$ python3 -q
>>> import numpy as np
>>> import numpy.linalg as la
>>> np.set_printoptions(precision=3, suppress=True, linewidth=140)
>>> feats = np.load("dump.npy")
>>> feats
array([[ 1, -2,  2],
       [ 0,  0,  0],
       [-1,  0,  2],
       [ 2,  1, -1],
       [ 0,  0,  0],
       [-1,  0,  2],
       [ 0,  0,  0],
       [ 1, -2,  2],
       [-1,  0,  2],
       [ 0,  0,  0],
       [ 0,  0,  0],
       [ 0,  0,  0],
       [ 0,  0,  0],
       [-1,  0,  2],
       [ 0,  0,  0],
       [ 1, -2,  2],
       [-1,  0,  2],
       [-1,  0,  2],
       [ 0,  0,  0],
       [ 1, -2,  2],
       [ 2,  1, -1],
       [ 2, -1,  3],
       [ 2,  1, -1]])
>>> x0 = np.array([1, 1, 0])
>>> rhs = feats @ x0
>>> np.round(la.pinv(feats) @ feats, 3) + 0
array([[1., 0., 0.],
       [0., 1., 0.],
       [0., 0., 1.]])
>>> np.round(la.solve(feats.T @ feats, feats.T @ rhs), 3) + 0
array([1., 1., 0.])
>>> np.round(la.lstsq(feats, rhs)[0], 3) + 0
array([1., 1., 0.])
>>> rng = np.random.default_rng(55328)
>>> rhs = rhs + 0.3 * rng.normal(size=23)
>>> rhs
array([-0.756,  0.047, -1.304,  2.801, -0.318, -1.74 ,  0.106, -0.804, -1.398,  0.123,  0.444,  0.14 ,  0.004, -0.432, -0.213, -1.283,
       -0.708, -1.318,  0.574, -1.403,  3.399,  1.338,  3.363])
>>> c, *_ = la.lstsq(feats, rhs)
>>> np.round(feats.T @ (rhs - feats @ c), 3) + 0
array([0., 0., 0.])
>>> round(float(la.norm(rhs - feats @ c)), 3)
1.587
>>> c
array([ 1.101,  1.048, -0.008])
>>> def softmax(z):
...     e = np.exp(z - z.max(axis=-1, keepdims=True))
...     return e / e.sum(axis=-1, keepdims=True)
... 
>>> softmax(feats).sum(axis=1)
array([1., 1., 1., 1., 1., 1., 1., 1., 1., 1., 1., 1., 1., 1., 1., 1., 1., 1., 1., 1., 1., 1., 1.])
>>> att = feats @ feats.T / np.sqrt(3)
>>> softmax(att).round(6).argmax(axis=1)
array([21,  0,  2,  3,  0,  2,  0, 21,  2,  0,  0,  0,  0,  2,  0, 21,  2,  2,  0, 21,  3, 21,  3])
>>> data = np.loadtxt("block9.csv", delimiter=",")
>>> data
array([[-1., -1., -1., -1.],
       [-1., -2., -2., -2.],
       [-1., -2., -3., -3.],
       [-1., -2., -3., -4.]])
>>> Q, r_ = la.qr(data)
>>> np.round(np.trace(Q @ Q.T), 3)
np.float64(4.0)
>>> Q.shape, r_.shape
((4, 4), (4, 4))
>>> Q.round(3) + 0
array([[-0.5  ,  0.866,  0.   ,  0.   ],
       [-0.5  , -0.289,  0.816,  0.   ],
       [-0.5  , -0.289, -0.408, -0.707],
       [-0.5  , -0.289, -0.408,  0.707]])
>>> Q @ r_
array([[-1., -1., -1., -1.],
       [-1., -2., -2., -2.],
       [-1., -2., -3., -3.],
       [-1., -2., -3., -4.]])
>>> np.abs(np.diag(r_))
array([2.   , 0.866, 0.816, 0.707])
